$ ipython --no-banner

In [1]: import numpy as np

In [2]: np.set_printoptions(suppress=True, linewidth=140)

In [3]: out = np.array([[-6, -7], [-5, -3], [8, 9], [-1, 4]])

In [4]: W2 = np.array([[-1, -6, 4, 5], [5, -1, 2, 2]])

In [5]: arr = out @ W2

In [6]: print(arr)
[[-29  43 -38 -44]
 [-10  33 -26 -31]
 [ 37 -57  50  58]
 [ 21   2   4   3]]

In [7]: # null space of dimension 2

In [8]: out = arr[0, 0] * arr[1:] - np.outer(arr[1:, 0], arr[0])

In [9]: out
Out[9]: 
array([[   0, -527,  374,  459],
       [   0,   62,  -44,  -54],
       [   0, -961,  682,  837]])

In [10]: np.linalg.matrix_rank(out), np.linalg.matrix_rank(arr)
Out[10]: (np.int64(1), np.int64(2))

In [11]: np.flatnonzero(~out.round(6).any(axis=1))
Out[11]: array([], dtype=int64)

In [12]: r = np.linalg.matrix_rank(out)

In [13]: r
Out[13]: np.int64(1)

In [14]: N = np.linalg.svd(out)[2][r:].T

In [15]: [int(np.linalg.matrix_rank(np.delete(out, i, axis=0))) for i in range(3)]
Out[15]: [1, 1, 1]

In [16]: np.round(N @ N.T, 2) + 0
Out[16]: 
array([[ 1.  ,  0.  ,  0.  ,  0.  ],
       [ 0.  ,  0.56,  0.31,  0.39],
       [ 0.  ,  0.31,  0.78, -0.27],
       [ 0.  ,  0.39, -0.27,  0.66]])

In [17]: np.linalg.matrix_rank(out.T @ out), np.linalg.matrix_rank(out @ out.T)
Out[17]: (np.int64(1), np.int64(1))

In [18]: print(np.allclose(out @ N, 0))
True

In [19]: N.shape
Out[19]: (4, 3)

In [20]: gram = arr.T @ arr

In [21]: np.round(np.linalg.eigvalsh(gram)[::-1], 2) + 0
Out[21]: array([19386.53,   461.47,     0.  ,     0.  ])

In [22]: np.allclose(gram, gram.T)
Out[22]: True

In [23]: np.trace(gram), (arr ** 2).sum()
Out[23]: (np.int64(19848), np.int64(19848))

In [24]: np.diag(gram)
Out[24]: array([2751, 6191, 4636, 6270])

In [25]: r = np.linalg.matrix_rank(arr)

In [26]: r
Out[26]: np.int64(2)

In [27]: N = np.linalg.svd(arr)[2][r:].T

In [28]: print(np.allclose(arr @ N, 0))
True

In [29]: [int(np.linalg.matrix_rank(arr[:i])) for i in range(1, len(arr) + 1)]
Out[29]: [1, 2, 2, 2]

In [30]: N.shape
Out[30]: (4, 2)

In [31]: np.round(arr @ N, 2) + 0
Out[31]: 
array([[0., 0.],
       [0., 0.],
       [0., 0.],
       [0., 0.]])

In [32]: x = np.array([0, 2, 0, 0])

In [33]: a = np.maximum(arr @ x, 0)

In [34]: a
Out[34]: array([86, 66,  0,  4])

In [35]: np.maximum(arr @ x, 0) - np.maximum(-arr @ x, 0)
Out[35]: array([  86,   66, -114,    4])

In [36]: print(arr.T @ a)
[-3070  5884 -4968 -5818]

In [37]: arr * (a > 1e-9)[:, None]
Out[37]: 
array([[-29,  43, -38, -44],
       [-10,  33, -26, -31],
       [  0,   0,   0,   0],
       [ 21,   2,   4,   3]])

In [38]: np.maximum(arr @ (3 * x), 0)
Out[38]: array([258, 198,   0,  12])

In [39]: E = np.load("data.npy")

In [40]: E
Out[40]: 
array([[-2.94,  1.95, -1.08,  2.87, -1.99,  0.  ],
       [-2.95,  2.04, -0.99,  3.02, -1.98,  0.03],
       [-3.11,  2.04, -1.06,  3.06, -2.02, -0.03],
       [-2.94,  2.07, -1.  ,  3.01, -2.07,  0.09],
       [-3.06,  1.98, -0.98,  2.95, -1.96,  0.03],
       [-2.94,  1.92, -0.96,  3.03, -2.03, -0.03],
       [-2.99,  1.93, -0.93,  2.98, -1.86, -0.06],
       [-3.  ,  1.96, -0.94,  2.95, -2.06,  0.04],
       [-3.01,  2.02, -1.05,  3.05, -1.97,  0.  ],
       [-2.98,  2.02, -0.96,  3.02, -2.01,  0.01],
       [-3.06,  2.  , -1.11,  2.97, -2.06, -0.02],
       [-3.03,  1.99, -1.04,  3.01, -2.01, -0.04],
       [-2.99,  2.03, -1.07,  2.98, -2.07,  0.  ],
       [-0.04, -1.98,  2.93, -0.97, -0.04,  3.02],
       [-0.02, -2.01,  3.11, -1.  , -0.02,  2.99],
       [-0.05, -2.  ,  3.06, -1.05,  0.05,  3.  ],
       [-0.02, -2.01,  3.02, -1.04,  0.06,  3.01],
       [ 0.05, -2.02,  2.97, -1.07,  0.  ,  3.03],
       [ 0.03, -2.12,  3.13, -1.09,  0.01,  3.02],
       [ 0.  , -1.88,  2.98, -1.05,  0.06,  2.96],
       [-0.02, -2.13,  3.  , -1.07,  0.04,  3.  ],
       [ 0.  , -1.94,  3.05, -1.02,  0.03,  2.99],
       [-0.01, -1.98,  2.99, -0.89,  0.  ,  3.1 ],
       [-0.05, -1.96,  3.08, -1.02, -0.03,  2.98],
       [ 0.01, -1.96,  3.01, -1.04,  0.09,  3.06],
       [-0.08, -2.03,  3.1 , -1.03, -0.08,  3.  ]])

In [41]: P = np.triu(np.array([[0, -3, 3, 1], [2, -3, 1, -1], [0, -1, 2, -2], [0, 3, -2, 3]]), 1) + np.eye(4)

In [42]: out = P @ arr @ np.linalg.inv(P)

In [43]: out
Out[43]: 
array([[ 133.,  174., -379., -491.],
       [   6.,   -8.,   10.,   30.],
       [  -5.,  -76.,  133.,  247.],
       [  21.,   65., -124., -201.]])

In [44]: np.trace(out), np.trace(arr)
Out[44]: (np.float64(57.0), np.int64(57))

In [45]: np.round(np.poly(out), 2) + 0
Out[45]: array([  1., -57., 513.,   0.,   0.])

In [46]: A = np.load("case19.npy")

In [47]: print(A)
[[ 2.19 -2.4  -1.1 ]
 [ 1.59  1.   -0.8 ]
 [ 0.2  -0.5  -0.1 ]
 [-2.01 -1.3   1.  ]
 [-0.2  -0.9   0.1 ]
 [ 0.83 -0.5  -0.4 ]
 [ 0.18 -1.3  -0.1 ]
 [-1.57 -1.8   0.8 ]
 [-1.01 -1.    0.5 ]
 [ 0.6   0.3  -0.3 ]
 [-1.33  0.6   0.7 ]
 [ 0.41  0.2  -0.2 ]
 [-1.59 -0.1   0.8 ]
 [-3.21  1.2   1.6 ]
 [ 2.8  -0.1  -1.4 ]
 [-1.03 -0.8   0.5 ]
 [ 1.19  0.   -0.6 ]
 [ 3.4  -0.3  -1.7 ]]

In [48]: left, sig, Vt = np.linalg.svd(A)

In [49]: print(np.argmax(sig[:-1] / (sig[1:] + 1e-6)) + 1)
2

In [50]: sig.round(2)
Out[50]: array([8.13, 4.27, 0.04])

In [51]: out = left[:, :2] @ np.diag(sig[:2]) @ Vt[:2]

In [52]: out.round(2) + 0
Out[52]: 
array([[ 2.19, -2.4 , -1.1 ],
       [ 1.59,  1.  , -0.8 ],
       [ 0.2 , -0.5 , -0.1 ],
       [-2.01, -1.3 ,  1.  ],
       [-0.2 , -0.9 ,  0.1 ],
       [ 0.82, -0.5 , -0.41],
       [ 0.18, -1.3 , -0.09],
       [-1.58, -1.8 ,  0.79],
       [-1.01, -1.  ,  0.5 ],
       [ 0.6 ,  0.3 , -0.3 ],
       [-1.34,  0.6 ,  0.67],
       [ 0.41,  0.2 , -0.2 ],
       [-1.59, -0.1 ,  0.8 ],
       [-3.21,  1.2 ,  1.61],
       [ 2.8 , -0.1 , -1.4 ],
       [-1.02, -0.8 ,  0.51],
       [ 1.19,  0.  , -0.6 ],
       [ 3.4 , -0.3 , -1.7 ]])

In [53]: round(np.abs(A - out).max(), 2)
Out[53]: np.float64(0.03)

In [54]: np.round(np.linalg.norm(A - out, 2), 2), round(float(sig[2]), 2)
Out[54]: (np.float64(0.04), 0.04)

In [55]: np.linalg.matrix_rank(out)
Out[55]: np.int64(2)

In [56]: Xc = A - A.mean(axis=0)

In [57]: vecs = np.linalg.svd(Xc)[2][:2]

In [58]: out = Xc - Xc @ vecs.T @ vecs

In [59]: np.round(np.cov(Xc @ vecs.T, rowvar=False), 2) + 0
Out[59]: 
array([[3.87, 0.  ],
       [0.  , 0.88]])

In [60]: np.round((Xc @ vecs.T).std(axis=0), 2)
Out[60]: array([1.91, 0.91])

In [61]: print(np.round(out.std(axis=0), 2) + 0)
[0.   0.   0.01]

In [62]: print(np.round(np.diag(vecs.T @ vecs), 2))
[0.8 1.  0.2]

In [63]: round(np.linalg.norm(out) / np.linalg.norm(Xc), 2)
Out[63]: np.float64(0.0)

In [64]: x = np.array([-3, 1, -2])

In [65]: rhs = A @ x

In [66]: print(np.round(np.linalg.lstsq(A, rhs)[0], 2))
[-3.  1. -2.]

In [67]: print(np.round(np.linalg.pinv(A) @ A, 2) + 0)
[[1. 0. 0.]
 [0. 1. 0.]
 [0. 0. 1.]]

In [68]: print(np.round(np.linalg.solve(A.T @ A, A.T @ rhs), 2))
[-3.  1. -2.]

In [69]: try:
    ...:     np.linalg.solve(A, rhs)
    ...: except np.linalg.LinAlgError as e:
    ...:     print(e)
    ...: 
Last 2 dimensions of the array must be square

In [70]: rng = np.random.default_rng(2741)

In [71]: rhs = rhs + 0.02 * rng.normal(size=18)

In [72]: rhs.round(2)
Out[72]: array([-6.78, -2.16, -0.95,  2.74, -0.51, -2.2 , -1.65,  1.28,  1.03, -0.89,  3.2 , -0.61,  3.04,  7.67, -5.7 ,  1.25, -2.37, -7.08])

In [73]: b, *_ = np.linalg.lstsq(A, rhs)

In [74]: np.round(np.linalg.norm(rhs - A @ b), 2)
Out[74]: np.float64(0.08)

In [75]: out = np.c_[A[:, :2] @ np.array([[0, 5], [2, 3]]), np.array([0, 4, 3, -1, 1, 3, 4, -1, -4, 3, -3, -1, -1, -2, -5, -4, -2, 1])]

In [76]: out.round(2)
Out[76]: 
array([[ -4.8 ,   3.75,   0.  ],
       [  2.  ,  10.95,   4.  ],
       [ -1.  ,  -0.5 ,   3.  ],
       [ -2.6 , -13.95,  -1.  ],
       [ -1.8 ,  -3.7 ,   1.  ],
       [ -1.  ,   2.65,   3.  ],
       [ -2.6 ,  -3.  ,   4.  ],
       [ -3.6 , -13.25,  -1.  ],
       [ -2.  ,  -8.05,  -4.  ],
       [  0.6 ,   3.9 ,   3.  ],
       [  1.2 ,  -4.85,  -3.  ],
       [  0.4 ,   2.65,  -1.  ],
       [ -0.2 ,  -8.25,  -1.  ],
       [  2.4 , -12.45,  -2.  ],
       [ -0.2 ,  13.7 ,  -5.  ],
       [ -1.6 ,  -7.55,  -4.  ],
       [  0.  ,   5.95,  -2.  ],
       [ -0.6 ,  16.1 ,   1.  ]])

In [77]: print(np.round(np.linalg.lstsq(A, out[:, 0])[0], 2) + 0)
[0. 2. 0.]

In [78]: dist = np.linalg.norm(A[:, None] - A[None], axis=-1)

In [79]: print(np.unravel_index(dist.round(6).argmax(), dist.shape))
(np.int64(13), np.int64(17))

In [80]: dist[:5, :5].round(2)
Out[80]: 
array([[0.  , 3.47, 2.93, 4.82, 3.07],
       [3.47, 0.  , 2.16, 4.64, 2.76],
       [2.93, 2.16, 0.  , 2.6 , 0.6 ],
       [4.82, 4.64, 2.6 , 0.  , 2.06],
       [3.07, 2.76, 0.6 , 2.06, 0.  ]])

In [81]: dist.mean(axis=1).argmax()
Out[81]: np.int64(13)

In [82]: dist.shape
Out[82]: (18, 18)

In [83]: (dist + 1e9 * np.eye(18)).round(6).argmin(axis=1)
Out[83]: array([14, 16,  4,  7,  6, 16,  4,  3, 15, 11, 12,  9, 10, 10, 17,  8,  5, 14])

In [84]: sig = 20 * 0.7 ** np.arange(3)

In [85]: X = rng.normal(size=(22, 3)) * rng.permutation(sig)

In [86]: X.round(2)
Out[86]: 
array([[-16.59,  -3.08,   1.63],
       [  7.47, -16.01,  -8.18],
       [ 23.06,  26.65,  12.98],
       [  3.52,  -3.53, -17.23],
       [-13.03,  14.38,  16.  ],
       [-10.53,  11.71,   2.36],
       [ -0.85, -12.13,  -0.12],
       [  6.1 ,  15.33,  18.73],
       [  6.71,  -7.59,   4.64],
       [ -1.98,  23.  ,   6.24],
       [  4.38,  15.43,   0.54],
       [  0.46,  18.46,   4.62],
       [ -3.23, -21.07,  -4.69],
       [ 10.99,  17.34, -11.03],
       [  1.77, -13.24,  18.9 ],
       [-18.94, -27.4 ,   4.02],
       [ -8.34,  30.9 , -14.82],
       [ 14.06,  -9.93,  13.11],
       [  4.77,  -4.71, -20.42],
       [ -0.2 ,   5.48, -15.43],
       [  6.12, -29.93, -16.35],
       [  2.91,   3.29,   8.09]])

In [87]: left, sig, Vt = np.linalg.svd(E, full_matrices=False)

In [88]: np.abs(left[:, 0]).round(6).argmax()
Out[88]: np.int64(2)

In [89]: (sig > 1e-8).sum()
Out[89]: np.int64(6)

In [90]: np.round(sig / sig[0], 2)
Out[90]: array([1.  , 0.65, 0.01, 0.01, 0.01, 0.01])

In [91]: np.round(np.cumsum(sig ** 2) / np.sum(sig ** 2), 2)
Out[91]: array([0.7, 1. , 1. , 1. , 1. , 1. ])

In [92]: print(sig.round(2))
[21.47 13.91  0.27  0.25  0.21  0.19]
